In [1]: import numpy as np

In [2]: np.set_printoptions(suppress=True, linewidth=200)

In [3]: K = np.load("a.npy")

In [4]: K
Out[4]: 
array([[4., 0., 0., 0.],
       [0., 4., 3., 3.],
       [0., 3., 4., 3.],
       [0., 3., 3., 4.]])

In [5]: # equal to its transpose

In [6]: B = np.array([[3, 3], [1, 0], [2, 0], [3, 1]])

In [7]: np.einsum("ij,ij->i", K, K)
Out[7]: array([16., 34., 34., 34.])

In [8]: np.einsum("ik,kj->ji", K, B)
Out[8]: 
array([[12., 19., 20., 21.],
       [12.,  3.,  3.,  4.]])

In [9]: np.linalg.matrix_rank(np.vstack([K, B.T]))
Out[9]: np.int64(4)

In [10]: np.linalg.matrix_rank(K @ B)
Out[10]: np.int64(2)

In [11]: B @ K
---------------------------------------------------------------------------
ValueError                                Traceback (most recent call last)
Cell In[11], line 1
----> 1 B @ K

ValueError: matmul: Input operand 1 has a mismatch in its core dimension 0, with gufunc signature (n?,k),(k,m?)->(n?,m?) (size 4 is different from 2)

In [12]: np.vstack([K, B.T]).shape
Out[12]: (6, 4)

In [13]: K @ B
Out[13]: 
array([[12., 12.],
       [19.,  3.],
       [20.,  3.],
       [21.,  4.]])

In [14]: B.T @ K.T
Out[14]: 
array([[12., 19., 20., 21.],
       [12.,  3.,  3.,  4.]])

In [15]: (K != 0).astype(int)
Out[15]: 
array([[1, 0, 0, 0],
       [0, 1, 1, 1],
       [0, 1, 1, 1],
       [0, 1, 1, 1]])

In [16]: K @ K
Out[16]: 
array([[16.,  0.,  0.,  0.],
       [ 0., 34., 33., 33.],
       [ 0., 33., 34., 33.],
       [ 0., 33., 33., 34.]])

In [17]: np.round(np.linalg.det(K), 2)
Out[17]: np.float64(40.0)

In [18]: (np.linalg.matrix_power((K != 0) + (K.T != 0) + np.eye(4), 4) > 0).astype(int)
Out[18]: 
array([[1, 0, 0, 0],
       [0, 1, 1, 1],
       [0, 1, 1, 1],
       [0, 1, 1, 1]])

In [19]: np.round(np.sort(np.linalg.eigvals(K).real), 2)
Out[19]: array([ 1.,  1.,  4., 10.])

In [20]: np.flatnonzero(np.linalg.matrix_power((K != 0) + (K.T != 0) + np.eye(4), 4)[2])
Out[20]: array([1, 2, 3])

In [21]: proj = np.triu(np.array([[6, -3, 5, 0], [6, 9, -6, 6], [-2, 1, -5, -4], [-6, 4, -6, 5]]), 1) + np.eye(4)

In [22]: B = proj @ K @ np.linalg.inv(proj)

In [23]: proj @ K - K @ proj
Out[23]: 
array([[  0.,  15.,  -9.,   6.],
       [  0.,   0.,  18.,  -6.],
       [  0., -12.,   6., -18.],
       [  0.,   0.,  18.,  -6.]])

In [24]: np.trace(B), np.trace(K)
Out[24]: (np.float64(16.0), np.float64(16.0))

In [25]: np.round(np.poly(B), 2)
Out[25]: array([  1., -16.,  69., -94.,  40.])

In [26]: round(float(np.linalg.det(B)), 2)
Out[26]: 40.0

In [27]: mat = np.loadtxt("layer13.csv", delimiter=",")

In [28]: mat.round(2)
Out[28]: 
array([[-0.19,  0.07,  0.21, -0.94],
       [ 0.19, -0.13,  0.03, -0.23],
       [ 0.38,  0.27, -0.85, -0.24],
       [ 0.76, -0.54,  0.22, -0.1 ],
       [-0.45, -0.78, -0.43, -0.06]])

In [29]: # columns are unit length and at right angles

In [30]: x0 = np.array([0, 3, 0, 0])

In [31]: target = mat @ x0

In [32]: target.round(2)
Out[32]: array([ 0.22, -0.4 ,  0.81, -1.62, -2.35])

In [33]: np.round(np.linalg.pinv(mat) @ mat, 2) + 0
Out[33]: 
array([[1., 0., 0., 0.],
       [0., 1., 0., 0.],
       [0., 0., 1., 0.],
       [0., 0., 0., 1.]])

In [34]: np.round(np.linalg.lstsq(mat, target)[0], 2) + 0
Out[34]: array([0., 3., 0., 0.])

In [35]: np.round(np.linalg.solve(mat.T @ mat, mat.T @ target), 2) + 0
Out[35]: array([0., 3., 0., 0.])

In [36]: rng = np.random.default_rng(88)

In [37]: target = target + 0.02 * rng.normal(size=5)

In [38]: target.round(2)
Out[38]: array([ 0.21, -0.42,  0.79, -1.61, -2.36])

In [39]: beta, *_ = np.linalg.lstsq(mat, target)

In [40]: np.round(mat.T @ (target - mat @ beta), 2) + 0
Out[40]: array([0., 0., 0., 0.])

In [41]: round(np.linalg.norm(target - mat @ beta), 2)
Out[41]: np.float64(0.01)

In [42]: [round(float(np.linalg.norm(np.linalg.solve(mat.T @ mat + lam * np.eye(4), mat.T @ target))), 2) for lam in (0, 1, 10, 100)]
Out[42]: [3.0, 1.5, 0.27, 0.03]

In [43]: beta.round()
Out[43]: array([0., 3., 0., 0.])

In [44]: B = mat + rng.integers(-2, 3, (5, 1)) @ rng.integers(-2, 3, (1, 4))

In [45]: B.round(2)
Out[45]: 
array([[-0.19,  0.07,  0.21, -0.94],
       [ 2.19, -0.13,  2.03, -4.23],
       [-0.62,  0.27, -1.85,  1.76],
       [ 2.76, -0.54,  2.22, -4.1 ],
       [-1.45, -0.78, -1.43,  1.94]])

In [46]: np.abs(B - mat).sum(axis=1)
Out[46]: array([0., 8., 4., 8., 4.])

In [47]: np.linalg.matrix_rank(B - mat, tol=1e-8)
Out[47]: np.int64(1)

In [48]: W0 = np.loadtxt("data.csv", delimiter=",")

In [49]: W0
Out[49]: 
array([[0., 0., 0., 0., 1.],
       [0., 0., 1., 0., 0.],
       [1., 0., 0., 0., 0.],
       [0., 1., 0., 0., 0.],
       [0., 0., 0., 1., 0.]])

In [50]: B = np.linalg.inv(W0)

In [51]: B
Out[51]: 
array([[0., 0., 1., 0., 0.],
       [0., 0., 0., 1., 0.],
       [0., 1., 0., 0., 0.],
       [0., 0., 0., 0., 1.],
       [1., 0., 0., 0., 0.]])

In [52]: np.round(np.linalg.inv(B), 2)
Out[52]: 
array([[0., 0., 0., 0., 1.],
       [0., 0., 1., 0., 0.],
       [1., 0., 0., 0., 0.],
       [0., 1., 0., 0., 0.],
       [0., 0., 0., 1., 0.]])

In [53]: round(float(np.linalg.cond(W0)), 2)
Out[53]: 1.0

In [54]: W0 @ B
Out[54]: 
array([[1., 0., 0., 0., 0.],
       [0., 1., 0., 0., 0.],
       [0., 0., 1., 0., 0.],
       [0., 0., 0., 1., 0.],
       [0., 0., 0., 0., 1.]])

In [55]: (np.abs(B) > 1e-9).astype(int)
Out[55]: 
array([[0, 0, 1, 0, 0],
       [0, 0, 0, 1, 0],
       [0, 1, 0, 0, 0],
       [0, 0, 0, 0, 1],
       [1, 0, 0, 0, 0]])

In [56]: J = np.array([[1.6, -1.6, 0.1],
    ...:     [-1.1, -0.2, 0.9],
    ...:     [-1.0, 0.7, -1.3],
    ...:     [1.0, -0.1, 0.5],
    ...:     [-0.1, 0.6, -0.9]])

In [57]: J
Out[57]: 
array([[ 1.6, -1.6,  0.1],
       [-1.1, -0.2,  0.9],
       [-1. ,  0.7, -1.3],
       [ 1. , -0.1,  0.5],
       [-0.1,  0.6, -0.9]])

In [58]: O, V = np.linalg.qr(J[:, :2])[0], np.linalg.qr(J[:, 2:])[0]

In [59]: sv = np.linalg.svd(O.T @ V, compute_uv=False)

In [60]: np.round(np.degrees(np.arccos(sv.clip(0, 1))), 2)
Out[60]: array([55.86])

In [61]: round(np.linalg.norm(O @ O.T - V @ V.T, 2), 2)
Out[61]: np.float64(1.0)

In [62]: (sv > 0.9).sum()
Out[62]: np.int64(0)

In [63]: T = np.stack([J, 4 * J, J[::-1]])

In [64]: T.shape
Out[64]: (3, 5, 3)

In [65]: np.round(np.einsum("bij,cij->bc", T, T), 2)
Out[65]: 
array([[ 12.81,  51.24,  -0.5 ],
       [ 51.24, 204.96,  -2.  ],
       [ -0.5 ,  -2.  ,  12.81]])

In [66]: T.sum(axis=0)
Out[66]: 
array([[ 7.9, -7.4, -0.4],
       [-4.5, -1.1,  5. ],
       [-6. ,  4.2, -7.8],
       [ 3.9, -0.7,  3.4],
       [ 1.1,  1.4, -4.4]])

In [67]: (T @ J.T).shape
Out[67]: (3, 5, 5)

In [68]: np.linalg.matrix_rank(T)
Out[68]: array([3, 3, 3])

In [69]: np.round(np.linalg.norm(T, axis=(1, 2)), 2)
Out[69]: array([ 3.58, 14.32,  3.58])
